>>> import numpy as np
>>> np.set_printoptions(precision=3, suppress=True, linewidth=140, legacy="1.25")
>>> A2 = np.array([[3, 2, 3, 1, 2, 0],
...     [-3, -2, -3, -3, 1, -1],
...     [3, 2, 0, 0, 0, 1],
...     [3, 3, -1, 1, 1, -2],
...     [3, -3, 3, -1, 0, 0],
...     [-2, 3, 2, 3, 3, 2]])
>>> M = np.tril(A2)
>>> M
array([[ 3,  0,  0,  0,  0,  0],
       [-3, -2,  0,  0,  0,  0],
       [ 3,  2,  0,  0,  0,  0],
       [ 3,  3, -1,  1,  0,  0],
       [ 3, -3,  3, -1,  0,  0],
       [-2,  3,  2,  3,  3,  2]])
>>> M.ravel(order="F")
array([ 3, -3,  3,  3,  3, -2,  0, -2,  2,  3, -3,  3,  0,  0,  0, -1,  3,  2,  0,  0,  0,  1, -1,  3,  0,  0,  0,  0,  0,  3,  0,  0,  0,
        0,  0,  2])
>>> M.reshape(2, -1)
array([[ 3,  0,  0,  0,  0,  0, -3, -2,  0,  0,  0,  0,  3,  2,  0,  0,  0,  0],
       [ 3,  3, -1,  1,  0,  0,  3, -3,  3, -1,  0,  0, -2,  3,  2,  3,  3,  2]])
>>> blk = M.reshape(6, 2, -1)
>>> blk.transpose(1, 0, 2)
array([[[ 3,  0,  0],
        [-3, -2,  0],
        [ 3,  2,  0],
        [ 3,  3, -1],
        [ 3, -3,  3],
        [-2,  3,  2]],

       [[ 0,  0,  0],
        [ 0,  0,  0],
        [ 0,  0,  0],
        [ 1,  0,  0],
        [-1,  0,  0],
        [ 3,  3,  2]]])
>>> blk.shape
(6, 2, 3)
>>> np.einsum("ihd,ihd->ih", blk, blk)
array([[ 9,  0],
       [13,  0],
       [13,  0],
       [19,  1],
       [27,  1],
       [17, 22]])
>>> np.swapaxes(blk, 1, 2)[5]
array([[-2,  3],
       [ 3,  3],
       [ 2,  2]])
>>> print(blk.sum(axis=1))
[[ 3  0  0]
 [-3 -2  0]
 [ 3  2  0]
 [ 4  3 -1]
 [ 2 -3  3]
 [ 1  6  4]]
>>> F = np.load("block4.npy")
>>> F
array([[ 4, 13,  9, 11, 11],
       [13,  2,  8,  9,  3],
       [ 9,  8, 12, 14,  2],
       [11,  9, 14,  4,  6],
       [11,  3,  2,  6,  2]])
>>> u, v = M[2], M[4]
>>> u @ v
3
>>> pr = (u @ v) / (u @ u) * u
>>> print(np.outer(u, v))
[[ 9 -9  9 -3  0  0]
 [ 6 -6  6 -2  0  0]
 [ 0  0  0  0  0  0]
 [ 0  0  0  0  0  0]
 [ 0  0  0  0  0  0]
 [ 0  0  0  0  0  0]]
>>> np.linalg.matrix_rank(np.outer(u, v))
1
>>> evals, evecs = np.linalg.eigh(F)
>>> (evals > 1e-8).sum(), (evals < -1e-8).sum()
(2, 3)
>>> evecs @ np.diag(evals) @ evecs.T
array([[ 4., 13.,  9., 11., 11.],
       [13.,  2.,  8.,  9.,  3.],
       [ 9.,  8., 12., 14.,  2.],
       [11.,  9., 14.,  4.,  6.],
       [11.,  3.,  2.,  6.,  2.]])
>>> evals
array([-12.643,  -8.105,  -2.39 ,   6.165,  40.973])
>>> np.linalg.eigvalsh(F @ F)
array([   5.712,   38.01 ,   65.692,  159.839, 1678.748])
>>> round(float(evals.sum()), 3), np.trace(F)
(24.0, 24)
>>> m1 = np.load("a.npy")
>>> m1
array([[ -8,  -7,   7,   1],
       [ -7,   3,   7,   0],
       [  2,   7,  -1,  -3],
       [  8,  -4,  -9,  -6],
       [ 13, -16, -14,   1]])
>>> A2 = m1[0, 0] * m1[1:] - np.outer(m1[1:, 0], m1[0])
>>> A2
array([[  0, -73,  -7,   7],
       [  0, -42,  -6,  22],
       [  0,  88,  16,  40],
       [  0, 219,  21, -21]])
>>> np.flatnonzero(~A2.round(6).any(axis=1))
array([], dtype=int64)
>>> Uu, sigma, Vh = np.linalg.svd(A2)
>>> evecs = Vh[:(sigma > 1e-8).sum()]
>>> rng = np.random.default_rng(317267)
>>> x = A2[1] + 5 * A2[2] + rng.integers(2) * np.eye(4)[2]
>>> print(x)
[  0. 398.  74. 222.]
>>> print(np.linalg.matrix_rank(np.vstack([A2, x])))
3
>>> np.allclose(evecs.T @ evecs @ x, x)
True
>>> A2 = np.array([[3, 2, -1, -1], [2, -2, 1, 1], [1, 2, -3, 0], [0, 1, -1, -3]])
>>> W2 = np.array([[1, 2], [2, 0]])
>>> X = np.block([[A2, np.zeros((4, 2))], [np.zeros((2, 4)), W2]])
>>> print(X)
[[ 3.  2. -1. -1.  0.  0.]
 [ 2. -2.  1.  1.  0.  0.]
 [ 1.  2. -3.  0.  0.  0.]
 [ 0.  1. -1. -3.  0.  0.]
 [ 0.  0.  0.  0.  1.  2.]
 [ 0.  0.  0.  0.  2.  0.]]
>>> x = np.array([-1, 0, -1, -1, 0, -1])
>>> h1 = np.maximum(X @ x, 0)
>>> print(h1)
[0. 0. 2. 4. 0. 0.]
>>> np.maximum(X @ x, 0) - np.maximum(-X @ x, 0)
array([-1., -4.,  2.,  4., -2.,  0.])
>>> print(np.tanh(X @ x))
[-0.762 -0.999  0.964  0.999 -0.964  0.   ]
>>> E = np.loadtxt("m.csv", delimiter=",")
>>> print(E)
[[ 0.  0.  0.  0.  0.  0.]
 [ 0.  0.  0.  0.  0.  0.]
 [ 8.  0.  2.  2.  4. 10.]
 [ 0.  0.  0.  0.  0.  0.]]
>>> x = np.array([-1, -3, -2, -1, 2, -2])
>>> h1 = np.maximum(E @ x, 0)
>>> E.T @ h1
array([0., 0., 0., 0., 0., 0.])
>>> np.maximum(E @ x, 0) - np.maximum(-E @ x, 0)
array([  0.,   0., -26.,   0.])
>>> np.flatnonzero(h1 > 1e-9)
array([], dtype=int64)
>>> np.tanh(E @ x)
array([ 0.,  0., -1.,  0.])
>>> print(E * (h1 > 1e-9)[:, None])
[[0. 0. 0. 0. 0. 0.]
 [0. 0. 0. 0. 0. 0.]
 [0. 0. 0. 0. 0. 0.]
 [0. 0. 0. 0. 0. 0.]]
>>> J = np.array([[8, 2, -6], [2, 1, -3], [-6, -3, 9]])
>>> Uu, sigma, Vh = np.linalg.svd(J)
>>> evecs = Vh[:(sigma > 1e-8).sum()]
>>> x = J[1] + -2 * J[0] + rng.integers(2) * np.eye(3)[1]
>>> x
array([-14.,  -2.,   9.])
>>> print(round(float(np.linalg.norm(x - evecs.T @ evecs @ x)), 3))
0.949
>>> np.diag(evecs.T @ evecs)
array([1. , 0.1, 0.9])
>>> np.linalg.matrix_rank(np.vstack([J, x]))
3
>>> np.allclose(evecs.T @ evecs @ x, x)
False
>>> print(np.round(evecs.T @ evecs, 3) + 0)
[[ 1.   0.   0. ]
 [ 0.   0.1 -0.3]
 [ 0.  -0.3  0.9]]
>>> A2 = np.array([[1]])
>>> arr = np.block([[np.zeros((1, 1)), A2], [A2.T, np.zeros((1, 1))]])
>>> arr
array([[0., 1.],
       [1., 0.]])
>>> O, Rm = np.linalg.qr(arr)
>>> np.trace(O @ O.T)
2.0
>>> Rm
array([[-1.,  0.],
       [ 0., -1.]])
>>> O @ Rm
array([[0., 1.],
       [1., 0.]])
>>> print(np.abs(np.diag(Rm)))
[1. 1.]
>>> np.linalg.norm(arr, axis=0)
array([1., 1.])
>>> print(arr @ arr.T)
[[1. 0.]
 [0. 1.]]
>>> data = np.loadtxt("arr.csv", delimiter=",")
>>> data
array([[ 1., -2.,  4., -8.],
       [ 1., -1.,  1., -1.],
       [ 1.,  0.,  0.,  0.],
       [ 1.,  1.,  1.,  1.],
       [ 1.,  2.,  4.,  8.],
       [ 1.,  3.,  9., 27.]])
>>> O, Rm = np.linalg.qr(data)
>>> np.round(O.T @ O, 3) + 0
array([[1., 0., 0., 0.],
       [0., 1., 0., 0.],
       [0., 0., 1., 0.],
       [0., 0., 0., 1.]])
>>> np.allclose(Rm.T @ Rm, data.T @ data)
True
>>> np.abs(np.diag(Rm))
array([2.449, 4.183, 6.11 , 8.05 ])
>>> O
array([[-0.408, -0.598,  0.546, -0.373],
       [-0.408, -0.359, -0.109,  0.522],
       [-0.408, -0.12 , -0.436,  0.298],
       [-0.408,  0.12 , -0.436, -0.298],
       [-0.408,  0.359, -0.109, -0.522],
       [-0.408,  0.598,  0.546,  0.373]])
>>> round(abs(Rm[0, 0]), 3), np.round(np.linalg.norm(data[:, 0]), 3)
(2.449, 2.449)
>>> P = data @ np.linalg.solve(data.T @ data, data.T)
>>> np.round((np.eye(6) - P) @ data, 3) + 0
array([[0., 0., 0., 0.],
       [0., 0., 0., 0.],
       [0., 0., 0., 0.],
       [0., 0., 0., 0.],
       [0., 0., 0., 0.],
       [0., 0., 0., 0.]])
>>> np.allclose(P @ P, P)
True
>>> np.trace(P)
4.0
>>> np.linalg.matrix_rank(np.eye(6) - P)
2
>>> P
array([[ 0.96 ,  0.127, -0.111, -0.032,  0.087, -0.032],
       [ 0.127,  0.579,  0.413,  0.016, -0.222,  0.087],
       [-0.111,  0.413,  0.46 ,  0.254,  0.016, -0.032],
       [-0.032,  0.016,  0.254,  0.46 ,  0.413, -0.111],
       [ 0.087, -0.222,  0.016,  0.413,  0.579,  0.127],
       [-0.032,  0.087, -0.032, -0.111,  0.127,  0.96 ]])
>>> np.round(P @ data[:, 1], 3) + 0
array([-2., -1.,  0.,  1.,  2.,  3.])
>>> labels = rng.permutation(4)
>>> A2 = data[:, labels] * rng.choice([-1, 1], 4)
>>> A2
array([[ -1.,   4.,   8.,   2.],
       [ -1.,   1.,   1.,   1.],
       [ -1.,   0.,  -0.,  -0.],
       [ -1.,   1.,  -1.,  -1.],
       [ -1.,   4.,  -8.,  -2.],
       [ -1.,   9., -27.,  -3.]])
>>> Uu, _, Vh = np.linalg.svd(data.T @ A2)
>>> print(np.round(Uu @ Vh, 3) + 0)
[[-1.  0.  0.  0.]
 [ 0.  0.  0. -1.]
 [ 0.  1.  0.  0.]
 [ 0.  0. -1.  0.]]
>>> np.round(np.linalg.lstsq(data, A2)[0], 3) + 0
array([[-1.,  0.,  0.,  0.],
       [ 0.,  0.,  0., -1.],
       [ 0.,  1.,  0.,  0.],
       [ 0.,  0., -1.,  0.]])
>>> labels
array([0, 2, 3, 1])
